$ python -q
>>> import numpy as np
>>> import numpy.linalg as la
>>> np.set_printoptions(precision=2, suppress=True, linewidth=100, legacy="1.25")
>>> J = np.array([[0, 0, 0, 0, 4, 4],
...     [0, 0, 0, 4, 0, 2],
...     [0, 0, 0, 2, 2, 2],
...     [0, 2, 2, 0, 0, 0],
...     [2, 0, 1, 0, 0, 0],
...     [1, 1, 1, 0, 0, 0]])
>>> r0 = np.array([4, 0, 3, 1, 4, 2])
>>> B = J + np.outer(r0, np.eye(6)[5])
>>> la.matrix_rank(B - J)
1
>>> W0 = np.load("x.npy")
>>> W0
array([[-0.1, -0.2, -0.6],
       [-0.4,  0.9, -0.9],
       [-0.2, -0.3,  0.8]])
>>> la.eigvals(W0)
array([-0.38,  0.62,  1.37])
>>> round(float(np.einsum("ij,ji->", W0, W0)), 2)
2.4
>>> arr = np.array([[1, 0], [0, 1]])
>>> arr
array([[1, 0],
       [0, 1]])
>>> W = np.array([[-1, -4, -5, 3], [-9, 3, -3, 6]])
>>> beta = np.array([1, 8, 6, 8])
>>> hid = np.maximum(arr @ W + beta, 0)
>>> (hid > 0).astype(int)
array([[0, 1, 1, 1],
       [0, 1, 1, 1]])
>>> Z = np.array([[-5, -2], [-4, -5], [0, 1], [4, 5]])
>>> hid @ Z
array([[28, 36],
       [12, 18]])
>>> r0, r1 = arr[1], arr[0]
>>> r0 @ r1
0
>>> p = (r0 @ r1) / (r0 @ r0) * r0
>>> np.outer(r0, r1)
array([[0, 0],
       [1, 0]])
>>> print(r1 - p)
[1. 0.]
>>> print(la.matrix_rank(np.outer(r0, r1)))
1
>>> print(np.allclose(arr @ arr.T, arr.T @ arr))
True
>>> (arr + arr.T) / 2
array([[1., 0.],
       [0., 1.]])
>>> np.allclose(arr, arr.T)
True
>>> print(np.trace(arr))
2
>>> round(la.det(arr), 2)
1.0
>>> la.determinant(arr)
Traceback (most recent call last):
  File "<python-input-30>", line 1, in <module>
    la.determinant(arr)
    ^^^^^^^^^^^^^^
AttributeError: module 'numpy.linalg' has no attribute 'determinant'
>>> rng = np.random.default_rng(741)
>>> X = np.triu(rng.random((3, 3)) < 0.8, 1).astype(int)
>>> X = X + X.T
>>> X
array([[0, 1, 1],
       [1, 0, 1],
       [1, 1, 0]])
>>> w, V = la.eig(X)
>>> round(float(np.prod(w)), 2)
2.0
>>> np.sort(la.eigvals(X.T))
array([-1., -1.,  2.])
>>> np.sort(la.eigvals(X @ X))
array([1., 1., 4.])
>>> w
array([-1.,  2., -1.])
>>> np.sort(la.eigvals(la.inv(X)))
array([-1. , -1. ,  0.5])
>>> print(np.allclose(X @ X.T, X.T @ X))
True
>>> round(np.abs(la.eigvals(X)).max(), 2)
2.0
>>> np.sort(np.abs(la.eigvals(X)))
array([1., 1., 2.])
>>> (X + X.T) / 2
array([[0., 1., 1.],
       [1., 0., 1.],
       [1., 1., 0.]])
>>> print(la.matrix_power(X, 3))
[[2 3 3]
 [3 2 3]
 [3 3 2]]
